$ ipython --no-banner

In [1]: import numpy as np

In [2]: np.set_printoptions(precision=3, suppress=True, linewidth=100, sign=" ")

In [3]: tidy = lambda a: np.round(a, 3) + 0

In [4]: out = np.array([[-2, 0], [1, 0], [1, -2], [-1, 0], [3, 3], [2, -2], [-3, 2]])

In [5]: basis = np.array([[-2, 3, 2, 1, -3, -4, -4, -2], [3, -3, -4, 1, -2, -5, 3, -2]])

In [6]: A = out @ basis

In [7]: print(A)
[[  4  -6  -4  -2   6   8   8   4]
 [ -2   3   2   1  -3  -4  -4  -2]
 [ -8   9  10  -1   1   6 -10   2]
 [  2  -3  -2  -1   3   4   4   2]
 [  3   0  -6   6 -15 -27  -3 -12]
 [-10  12  12   0  -2   2 -14   0]
 [ 12 -15 -14  -1   5   2  18   2]]

In [8]: out = A / np.sqrt((A ** 2).mean(axis=1, keepdims=True))

In [9]: print(np.linalg.matrix_rank(A - A.mean(axis=1, keepdims=True)))
2

In [10]: r = np.linalg.matrix_rank(A)

In [11]: print(r)
2

In [12]: null = np.linalg.svd(A)[2][r:].T

In [13]: print(np.allclose(A @ null, 0))
True

In [14]: print(np.linalg.matrix_rank(A.T @ A), np.linalg.matrix_rank(A @ A.T))
2 2

In [15]: print([int(np.linalg.matrix_rank(np.delete(A, i, axis=0))) for i in range(7)])
[2, 2, 2, 2, 2, 2, 2]

In [16]: K = np.array([[0, 1, 0, 0, 1, 1, 1, 0],
    ...:     [1, 0, 0, 0, 0, 0, 0, 1],
    ...:     [0, 0, 0, 1, 0, 0, 1, 0],
    ...:     [0, 0, 1, 0, 0, 0, 0, 1],
    ...:     [1, 0, 0, 0, 0, 0, 0, 0],
    ...:     [1, 0, 0, 0, 0, 0, 0, 1],
    ...:     [1, 0, 1, 0, 0, 0, 0, 1],
    ...:     [0, 1, 0, 1, 0, 1, 1, 0]])

In [17]: print(K)
[[ 0  1  0  0  1  1  1  0]
 [ 1  0  0  0  0  0  0  1]
 [ 0  0  0  1  0  0  1  0]
 [ 0  0  1  0  0  0  0  1]
 [ 1  0  0  0  0  0  0  0]
 [ 1  0  0  0  0  0  0  1]
 [ 1  0  1  0  0  0  0  1]
 [ 0  1  0  1  0  1  1  0]]

In [18]: print(np.all(np.linalg.eigvalsh(K) > 0))
False

In [19]: np.linalg.cholesky(K)
LinAlgError: Matrix is not positive definite
